$ python -q
>>> import numpy as np
>>> np.set_printoptions(precision=2, suppress=True, linewidth=160)
>>> E = np.loadtxt("run1.csv", delimiter=",")
>>> print(E)
[[ 4.  4.  6.  4.]
 [ 4.  4.  6.  4.]
 [-3. -3. -1. -3.]]
>>> A2 = E[0, 0] * E[1:] - np.outer(E[1:, 0], E[0])
>>> print(A2)
[[ 0.  0.  0.  0.]
 [ 0.  0. 14.  0.]]
>>> print(np.flatnonzero(~A2.round(6).any(axis=1)))
[0]
>>> print(np.linalg.matrix_rank(A2), np.linalg.matrix_rank(E))
1 2
>>> K = np.load("layer14.npy")
>>> print(K.round(2) + 0)
[[-0.09  0.51  0.  ]
 [-0.8  -0.28  0.46]
 [-0.49  0.55 -0.14]
 [-0.13  0.37 -0.42]
 [ 0.31  0.47  0.77]]
>>> hat = K @ np.linalg.solve(K.T @ K, K.T)
>>> print(np.diag(hat))
[0.27 0.92 0.56 0.33 0.91]
>>> print(np.linalg.matrix_rank(np.eye(5) - hat))
2
>>> print(np.round((np.eye(5) - hat) @ K, 2) + 0)
[[0. 0. 0.]
 [0. 0. 0.]
 [0. 0. 0.]
 [0. 0. 0.]
 [0. 0. 0.]]
>>> A2 = np.array([[2, -2, 5], [0, -3, 2]])
>>> cent = np.kron(A2, K)
>>> print(round(float(np.linalg.norm(cent, 2)), 2), round(np.linalg.norm(A2, 2) * np.linalg.norm(K, 2), 2))
6.47 6.47
>>> print(np.linalg.matrix_rank(cent))
6
>>> print(cent.shape)
(10, 9)
>>> x = np.array([-2, -1, -5])
>>> y = K @ x
>>> print(np.round(np.linalg.pinv(K) @ K, 2) + 0)
[[1. 0. 0.]
 [0. 1. 0.]
 [0. 0. 1.]]
>>> print(np.linalg.lstsq(K, y)[0])
[-2. -1. -5.]
>>> print(y)
[-0.32 -0.41  1.12  1.99 -4.95]
>>> rng = np.random.default_rng(44507)
>>> y = y + 0.02 * rng.normal(size=5)
>>> print(y)
[-0.37 -0.43  1.13  1.99 -4.95]
>>> b, *_ = np.linalg.lstsq(K, y)
>>> print(b.round())
[-2. -1. -5.]
>>> print(b)
[-1.98 -1.02 -5.01]
>>> print(np.round(K.T @ (y - K @ b), 2) + 0)
[0. 0. 0.]
>>> print([round(float(np.linalg.norm(np.linalg.solve(K.T @ K + lam * np.eye(3), K.T @ y))), 2) for lam in (0, 1, 10, 100)])
[5.49, 2.74, 0.5, 0.05]
>>> M = np.load("data.npy")
>>> print(M)
[[-0.3   0.8  11.03  2.2 ]
 [-1.4  -0.2   6.49  1.3 ]
 [ 3.3  -2.2   5.16  1.  ]
 [-0.3   0.6  -0.99 -0.2 ]
 [ 0.1   1.3   0.52  0.1 ]
 [-0.5   0.7  -7.96 -1.6 ]
 [ 0.6   1.    0.49  0.1 ]
 [ 1.   -1.    6.48  1.3 ]
 [-0.2  -0.3   3.02  0.6 ]
 [-0.5   0.    6.01  1.2 ]
 [ 0.9   0.4   7.6   1.5 ]
 [ 0.    0.9   1.36  0.3 ]
 [-0.6  -0.7   4.49  0.9 ]
 [-0.4   0.9   3.52  0.7 ]
 [ 0.4   0.7  -0.63 -0.1 ]
 [-1.3  -0.7  -3.34 -0.7 ]
 [ 0.2   0.7   4.21  0.8 ]
 [ 1.2   2.3  -0.35 -0.1 ]
 [ 0.2   0.   -1.82 -0.4 ]
 [ 0.2   0.6   0.92  0.2 ]
 [-0.8   1.4   3.94  0.8 ]
 [ 0.6   0.1  -0.09  0.  ]
 [-0.6  -0.7   6.48  1.3 ]
 [-1.    1.5  -2.44 -0.5 ]
 [ 0.4  -0.3  -4.08 -0.8 ]
 [-1.    0.7   3.05  0.6 ]]
>>> # column 2 dominates
>>> hat = M @ np.linalg.solve(M.T @ M, M.T)
>>> print(np.round(np.linalg.eigvalsh(hat), 2) + 0)
[0. 0. 0. 0. 0. 0. 0. 0. 0. 0. 0. 0. 0. 0. 0. 0. 0. 0. 0. 0. 0. 0. 1. 1. 1. 1.]
>>> print(np.round(hat @ M[:, 1], 2) + 0)
[ 0.8 -0.2 -2.2  0.6  1.3  0.7  1.  -1.  -0.3  0.   0.4  0.9 -0.7  0.9  0.7 -0.7  0.7  2.3  0.   0.6  1.4  0.1 -0.7  1.5 -0.3  0.7]
>>> feats = np.array([[0, 5, -2], [0, 0, -1], [0, 0, 0]])
>>> lab = rng.permutation(3)
>>> print(lab)
[0 2 1]
>>> A2 = feats[lab][:, lab]
>>> print(np.trace(A2))
0
>>> print(np.round(np.linalg.det(A2), 2), round(float(np.linalg.det(feats[lab])), 2))
0.0 0.0
>>> print(np.diag(A2))
[0 0 0]
>>> U, sig, VT = np.linalg.svd(feats)
>>> print(np.argmax(sig[:-1] / (sig[1:] + 1e-6)) + 1)
2
>>> print(sig)
[5.4  0.93 0.  ]
>>> A2 = U[:, :2] @ np.diag(sig[:2]) @ VT[:2]
>>> print(round(np.linalg.norm(feats - A2, 2), 2), sig[2])
0.0 0.0
>>> print(round(np.linalg.norm(feats - A2) / np.linalg.norm(feats), 2))
0.0
>>> print(round(np.abs(feats - A2).max(), 2))
0.0
>>> print(A2.round(2) + 0)
[[ 0.  5. -2.]
 [ 0.  0. -1.]
 [ 0.  0.  0.]]
>>> F = np.load("x.npy")
>>> print(F)
[[0.3  0.3  0.3  0.1 ]
 [0.14 0.29 0.29 0.29]
 [0.29 0.29 0.14 0.29]
 [0.25 0.38 0.12 0.25]]
>>> # row-stochastic, so 1 is an eigenvalue
>>> th = np.radians(154)
>>> R = np.eye(4)
>>> R[0, 0] = R[1, 1] = np.cos(th)
>>> R[0, 1], R[1, 0] = -np.sin(th), np.sin(th)
>>> print(R)
[[-0.9  -0.44  0.    0.  ]
 [ 0.44 -0.9   0.    0.  ]
 [ 0.    0.    1.    0.  ]
 [ 0.    0.    0.    1.  ]]
>>> A2 = E @ R.T
>>> print(np.round(np.linalg.svd(E, compute_uv=False), 2) + 0, np.round(np.linalg.svd(A2, compute_uv=False), 2) + 0)
[13.78  2.49  0.  ] [13.78  2.49  0.  ]
>>> print(A2)
[[-5.35 -1.84  6.    4.  ]
 [-5.35 -1.84  6.    4.  ]
 [ 4.01  1.38 -1.   -3.  ]]
>>> print(np.allclose(E @ E.T, A2 @ A2.T))
True
>>> print(np.allclose(np.linalg.norm(E, axis=1), np.linalg.norm(A2, axis=1)))
True
>>> print(np.abs(A2 - E).max(axis=0))
[9.35 5.84 0.   0.  ]
